In [1]: import numpy as np

In [2]: np.set_printoptions(precision=2, suppress=True, linewidth=100)

In [3]: F = np.array([[3, 0, 0, 0, 0, 0],
   ...:     [0, 0, 3, 0, 2, 0],
   ...:     [0, 2, 0, 0, 0, 0],
   ...:     [0, 0, 0, 2, 0, 2],
   ...:     [0, 3, 1, 0, 3, 0],
   ...:     [2, 0, 0, 3, 0, 1]])

In [4]: # 2 groups of indices that never mix

In [5]: rng = np.random.default_rng(3439)

In [6]: labels = rng.permutation(6)

In [7]: labels
Out[7]: array([0, 1, 4, 3, 2, 5])

In [8]: M2 = F[labels][:, labels]

In [9]: M2
Out[9]: 
array([[3, 0, 0, 0, 0, 0],
       [0, 0, 2, 0, 3, 0],
       [0, 3, 3, 0, 1, 0],
       [0, 0, 0, 2, 0, 2],
       [0, 2, 0, 0, 0, 0],
       [2, 0, 0, 3, 0, 1]])

In [10]: np.allclose(M2, F)
Out[10]: False

In [11]: np.sort(np.abs(np.linalg.eigvals(M2)))
Out[11]: array([1.  , 1.  , 2.87, 3.  , 4.  , 4.87])

In [12]: np.trace(M2)
Out[12]: np.int64(9)

In [13]: M2 = np.linalg.inv(F)

In [14]: np.round(np.linalg.det(F) * M2, 2) + 0
Out[14]: 
array([[  56.,    0.,    0.,    0.,    0.,    0.],
       [   0.,    0.,   84.,    0.,    0.,    0.],
       [   0.,   72.,   72.,    0.,  -48.,    0.],
       [ -56.,    0.,    0.,  -42.,    0.,   84.],
       [   0.,  -24., -108.,    0.,   72.,    0.],
       [  56.,    0.,    0.,  126.,    0.,  -84.]])

In [15]: np.round(F @ M2, 2) + 0
Out[15]: 
array([[1., 0., 0., 0., 0., 0.],
       [0., 1., 0., 0., 0., 0.],
       [0., 0., 1., 0., 0., 0.],
       [0., 0., 0., 1., 0., 0.],
       [0., 0., 0., 0., 1., 0.],
       [0., 0., 0., 0., 0., 1.]])

In [16]: round(np.linalg.det(F) * np.linalg.det(M2), 2)
Out[16]: np.float64(1.0)

In [17]: (np.abs(M2) > 1e-9).astype(int)
Out[17]: 
array([[1, 0, 0, 0, 0, 0],
       [0, 0, 1, 0, 0, 0],
       [0, 1, 1, 0, 1, 0],
       [1, 0, 0, 1, 0, 1],
       [0, 1, 1, 0, 1, 0],
       [1, 0, 0, 1, 0, 1]])

In [18]: np.round(np.linalg.slogdet(F)[0], 2)
Out[18]: np.float64(1.0)

In [19]: round(float(np.linalg.cond(F)), 2)
Out[19]: 5.87

In [20]: J = np.load("a.npy")

In [21]: J
Out[21]: 
array([[ 0., -5., -2.,  0., -4.,  2.,  3.],
       [-5.,  0.,  0.,  0.,  0.,  0.,  0.],
       [-2.,  0.,  0.,  0.,  0.,  0.,  0.],
       [ 0.,  0.,  0.,  0.,  0.,  0.,  0.],
       [-4.,  0.,  0.,  0.,  0.,  0.,  0.],
       [ 2.,  0.,  0.,  0.,  0.,  0.,  0.],
       [ 3.,  0.,  0.,  0.,  0.,  0.,  0.]])

In [22]: # 2 groups of indices that never mix

In [23]: np.flatnonzero(np.linalg.matrix_power((J != 0) + (J.T != 0) + np.eye(7), 7)[5])
Out[23]: array([0, 1, 2, 4, 5, 6])

In [24]: (J != 0).astype(int)
Out[24]: 
array([[0, 1, 1, 0, 1, 1, 1],
       [1, 0, 0, 0, 0, 0, 0],
       [1, 0, 0, 0, 0, 0, 0],
       [0, 0, 0, 0, 0, 0, 0],
       [1, 0, 0, 0, 0, 0, 0],
       [1, 0, 0, 0, 0, 0, 0],
       [1, 0, 0, 0, 0, 0, 0]])

In [25]: K = np.load("test14.npy")

In [26]: K
Out[26]: 
array([[13,  1,  0, -6,  2, -4],
       [-8,  5,  7, -4, -3,  8],
       [-2, -6,  8,  5, -7,  1],
       [-6, -4, -3, 13, -2,  1],
       [-2,  2,  8, -1, 11,  6],
       [-3, -4, -4,  1,  6, 15]])

In [27]: vec = np.array([3, -1, 2, 1, -1, 1])

In [28]: (K @ vec).argmax()
Out[28]: np.int64(2)

In [29]: np.sign((K @ vec).round(6))
Out[29]: array([ 1, -1,  1, -1,  1, -1])

In [30]: K @ np.eye(6)[2]
Out[30]: array([ 0.,  7.,  8., -3.,  8., -4.])

In [31]: K @ (2 * vec)
Out[31]: array([ 52, -16,  58,  -8,   4,  -6])

In [32]: K * vec
Out[32]: 
array([[ 39,  -1,   0,  -6,  -2,  -4],
       [-24,  -5,  14,  -4,   3,   8],
       [ -6,   6,  16,   5,   7,   1],
       [-18,   4,  -6,  13,   2,   1],
       [ -6,  -2,  16,  -1, -11,   6],
       [ -9,   4,  -8,   1,  -6,  15]])

In [33]: K @ vec
Out[33]: array([26, -8, 29, -4,  2, -3])

In [34]: np.linalg.norm(K @ vec) <= np.linalg.norm(K, 2) * np.linalg.norm(vec) + 1e-9
Out[34]: np.True_

In [35]: K @ np.ones(6)
Out[35]: array([ 6.,  5., -1., -1., 24., 11.])

In [36]: (K * vec).sum(axis=1)
Out[36]: array([26, -8, 29, -4,  2, -3])

In [37]: w1 = np.array([[2, -1], [-2, -1], [2, 0], [1, -1], [0, 2], [0, 0]])

In [38]: b = np.array([8, -4])

In [39]: act = np.maximum(K @ w1 + b, 0)

In [40]: (act > 0).mean(axis=0)
Out[40]: array([0.83, 0.33])

In [41]: act
Out[41]: 
array([[26,  0],
       [ 0,  0],
       [37,  0],
       [11,  0],
       [15, 19],
       [ 3, 14]])

In [42]: W2 = np.array([[2, 2], [0, 0]])

In [43]: act @ W2
Out[43]: 
array([[52, 52],
       [ 0,  0],
       [74, 74],
       [22, 22],
       [30, 30],
       [ 6,  6]])

In [44]: w1 @ W2
Out[44]: 
array([[ 4,  4],
       [-4, -4],
       [ 4,  4],
       [ 2,  2],
       [ 0,  0],
       [ 0,  0]])

In [45]: (act @ W2).round(6).argmax(axis=1)
Out[45]: array([0, 0, 0, 0, 0, 0])

In [46]: labels = rng.permutation(6)

In [47]: M2 = K[:, labels] * rng.choice([-1, 1], 6)

In [48]: M2
Out[48]: 
array([[  4,  13,  -1,   2,   0,   6],
       [ -8,  -8,  -5,  -3,   7,   4],
       [ -1,  -2,   6,  -7,   8,  -5],
       [ -1,  -6,   4,  -2,  -3, -13],
       [ -6,  -2,  -2,  11,   8,   1],
       [-15,  -3,   4,   6,  -4,  -1]])

In [49]: U, _, Vt = np.linalg.svd(K.T @ M2)

In [50]: np.round(np.linalg.lstsq(K, M2)[0], 2) + 0
Out[50]: 
array([[ 0.,  1.,  0.,  0.,  0.,  0.],
       [ 0.,  0., -1.,  0.,  0.,  0.],
       [ 0.,  0.,  0.,  0.,  1.,  0.],
       [ 0.,  0.,  0.,  0.,  0., -1.],
       [ 0.,  0.,  0.,  1.,  0.,  0.],
       [-1.,  0.,  0.,  0.,  0.,  0.]])

In [51]: feats = np.array([[-2.3, 0.6, 0.6, -0.1, -0.6, -0.4, -1.2, -0.1, -0.5],
    ...:     [-0.4, -0.3, -0.3, -0.3, -0.4, 1.3, -0.5, 0.7, -1.0],
    ...:     [-0.1, 2.0, -1.7, -0.1, -0.9, 0.2, 0.1, -0.9, 0.4]])

In [52]: feats[2] = feats[0] + 0.02 * rng.normal(size=9)

In [53]: feats
Out[53]: 
array([[-2.3 ,  0.6 ,  0.6 , -0.1 , -0.6 , -0.4 , -1.2 , -0.1 , -0.5 ],
       [-0.4 , -0.3 , -0.3 , -0.3 , -0.4 ,  1.3 , -0.5 ,  0.7 , -1.  ],
       [-2.28,  0.57,  0.59, -0.09, -0.6 , -0.38, -1.19, -0.1 , -0.52]])

In [54]: np.argsort(-np.linalg.norm(feats, axis=0).round(6), kind="stable")[:3]
Out[54]: array([0, 6, 5])

In [55]: M2 = np.array([[2, 3],
    ...:     [0, 0],
    ...:     [1, 3],
    ...:     [1, 1],
    ...:     [3, 0],
    ...:     [2, 1],
    ...:     [0, 2],
    ...:     [3, 2],
    ...:     [3, 0]])

In [56]: np.einsum("ik,kj->ij", feats, M2)
Out[56]: 
array([[-8.5 , -8.2 ],
       [-0.9 , -0.7 ],
       [-8.49, -8.12]])

In [57]: np.einsum("ij->j", feats)
Out[57]: array([-4.98,  0.87,  0.89, -0.49, -1.6 ,  0.52, -2.89,  0.5 , -2.02])

In [58]: np.linalg.matrix_rank(np.vstack([feats, M2.T]))
Out[58]: np.int64(5)

In [59]: feats @ M2
Out[59]: 
array([[-8.5 , -8.2 ],
       [-0.9 , -0.7 ],
       [-8.49, -8.12]])

In [60]: np.vstack([feats, M2.T]).shape
Out[60]: (5, 9)

In [61]: G = feats.T @ feats

In [62]: round(np.trace(G), 2), round(float((feats ** 2).sum()), 2)
Out[62]: (np.float64(20.34), 20.34)

In [63]: (feats @ feats.T).shape
Out[63]: (3, 3)

In [64]: np.linalg.matrix_rank(G)
Out[64]: np.int64(3)

In [65]: np.allclose(G, G.T)
Out[65]: True

In [66]: np.round(np.linalg.eigvalsh(G)[::-1], 2) + 0
Out[66]: array([16.61,  3.73,  0.  ,  0.  ,  0.  ,  0.  ,  0.  ,  0.  ,  0.  ])

In [67]: np.diag(G)
Out[67]: array([10.64,  0.78,  0.8 ,  0.11,  0.88,  1.99,  3.1 ,  0.51,  1.52])

In [68]: def softmax(z):
    ...:     e = np.exp(z - z.max(axis=-1, keepdims=True))
    ...:     return e / e.sum(axis=-1, keepdims=True)
    ...: 

In [69]: softmax(feats).sum(axis=1)
Out[69]: array([1., 1., 1.])

In [70]: softmax(feats[1] + -3)
Out[70]: array([0.07, 0.07, 0.07, 0.07, 0.07, 0.36, 0.06, 0.2 , 0.04])

In [71]: softmax(feats[1])
Out[71]: array([0.07, 0.07, 0.07, 0.07, 0.07, 0.36, 0.06, 0.2 , 0.04])

In [72]: scores = feats @ feats.T / np.sqrt(9)

In [73]: softmax(scores)[1] @ feats
Out[73]: array([-1.25,  0.1 ,  0.1 , -0.21, -0.49,  0.54, -0.81,  0.34, -0.78])

In [74]: data = np.load("case14.npy")

In [75]: data
Out[75]: 
array([[  4.57,  -0.12,   0.28,   6.11,   2.61,   0.24,  -2.07],
       [ -1.31,  -0.01,   1.09, -11.67,   0.24,   0.49,   7.12],
       [  2.28,   0.  ,   0.99,  -9.88,  -0.44,  -0.06,  -7.91],
       [  2.33,  -0.13,  -0.66, -18.22,  -0.05,  -0.55,  -1.02],
       [ -0.44,   0.05,   0.11, -11.79,   0.03,   0.51,   3.04],
       [ -0.43,   0.19,   0.22,  -6.75,  -2.08,  -0.01,  -1.09],
       [  4.9 ,  -0.21,   0.96,   5.15,  -0.35,   0.2 ,  -4.01],
       [  0.95,   0.34,  -0.65,  -0.45,   0.62,  -0.03,  -1.71],
       [  1.04,  -0.01,   0.96,  -3.71,   1.14,   0.01,   0.97],
       [ -0.44,  -0.14,  -0.78,   3.61,   0.87,   0.01,  -9.77],
       [  0.81,   0.26,   0.28,  18.1 ,   0.58,  -0.07,  -1.58],
       [  0.51,   0.13,  -0.6 ,   2.28,  -0.54,  -0.05,   4.64],
       [  2.68,  -0.31,  -0.74,  -2.4 ,   0.46,   0.25,   7.8 ],
       [  0.75,  -0.41,   0.51,   2.29,   0.37,  -0.47,   3.66],
       [  0.27,  -0.02,   0.28,   4.48,   1.11,   0.36,   4.4 ],
       [ -1.89,   0.14,   0.13, -31.95,  -0.55,   0.21,  -2.51],
       [  4.55,   0.04,   0.12,   8.72,  -2.57,  -0.19,  -3.61],
       [ -3.69,  -0.09,  -0.5 ,   7.42,   2.12,   0.23,  -2.5 ],
       [ -0.21,  -0.17,   0.48,   4.12,  -0.9 ,   0.03,  11.73],
       [  4.06,   0.4 ,   0.18,   3.7 ,  -0.35,   0.11,  12.65],
       [ -0.24,  -0.01,  -0.16,   2.62,   1.38,   0.09,  -3.74],
       [ -0.52,  -0.16,   1.32,  -9.52,   1.27,   0.58,  -2.46],
       [ -1.15,  -0.15,   0.38,  -1.02,  -0.78,   0.25,   3.86],
       [ -1.91,  -0.33,   0.1 , -15.33,   0.16,   0.06,  -2.94],
       [  0.56,   0.11,   0.29,  -1.11,   0.73,  -0.17,   1.84],
       [ -0.48,   0.2 ,  -0.49,  -0.31,  -1.48,   0.01,  -1.15],
       [ -0.16,   0.18,   0.24,   1.8 ,  -0.54,  -0.19,  -6.03],
       [  2.9 ,  -0.2 ,  -0.33,  -4.14,  -1.2 ,  -0.35,  -7.49],
       [ -4.35,  -0.09,   0.76,  11.33,   0.2 ,  -0.78,   4.7 ],
       [  0.3 ,  -0.28,   0.41,   3.59,   1.14,   0.36,  -5.17],
       [  3.39,   0.01,   0.97, -27.22,   1.55,   0.48,   0.13]])

In [76]: th = np.radians(36)

In [77]: Rm = np.eye(7)

In [78]: Rm[4, 4] = Rm[1, 1] = np.cos(th)

In [79]: Rm[4, 1], Rm[1, 4] = -np.sin(th), np.sin(th)

In [80]: Rm
Out[80]: 
array([[ 1.  ,  0.  ,  0.  ,  0.  ,  0.  ,  0.  ,  0.  ],
       [ 0.  ,  0.81,  0.  ,  0.  ,  0.59,  0.  ,  0.  ],
       [ 0.  ,  0.  ,  1.  ,  0.  ,  0.  ,  0.  ,  0.  ],
       [ 0.  ,  0.  ,  0.  ,  1.  ,  0.  ,  0.  ,  0.  ],
       [ 0.  , -0.59,  0.  ,  0.  ,  0.81,  0.  ,  0.  ],
       [ 0.  ,  0.  ,  0.  ,  0.  ,  0.  ,  1.  ,  0.  ],
       [ 0.  ,  0.  ,  0.  ,  0.  ,  0.  ,  0.  ,  1.  ]])

In [81]: M2 = data @ Rm.T

In [82]: np.abs(M2 - data).max(axis=0)
Out[82]: array([0.  , 1.56, 0.  , 0.  , 0.47, 0.  , 0.  ])

In [83]: np.linalg.svd(data, compute_uv=False), np.linalg.svd(M2, compute_uv=False)
Out[83]: 
(array([60.27, 29.48, 12.94,  6.44,  3.24,  1.49,  1.02]),
 array([60.27, 29.48, 12.94,  6.44,  3.24,  1.49,  1.02]))

In [84]: Q, _ = np.linalg.qr(np.array([[0.1, -2.0, -0.6, 1.2, 1.4],
    ...:     [-0.6, -2.0, 0.9, -0.4, 2.2],
    ...:     [0.2, 0.5, -0.1, 0.7, -2.2],
    ...:     [0.8, 1.4, -0.4, -0.2, -0.1],
    ...:     [0.4, -0.6, -0.5, -0.3, -0.1]]))

In [85]: A = 3 * Q

In [86]: A
Out[86]: 
array([[-0.27, -2.4 ,  1.07,  1.1 , -0.9 ],
       [ 1.64, -1.13, -2.24,  0.16,  0.03],
       [-0.55,  0.19, -0.32,  2.18,  1.95],
       [-2.18,  0.1 , -1.64,  0.29, -1.21],
       [-1.09, -1.39, -0.19, -1.71,  1.71]])

In [87]: f, g = A[1], A[2]

In [88]: f @ f
Out[88]: np.float64(9.0)

In [89]: pr = (f @ g) / (f @ f) * f

In [90]: np.round((g - pr) @ f, 2)
Out[90]: np.float64(0.0)
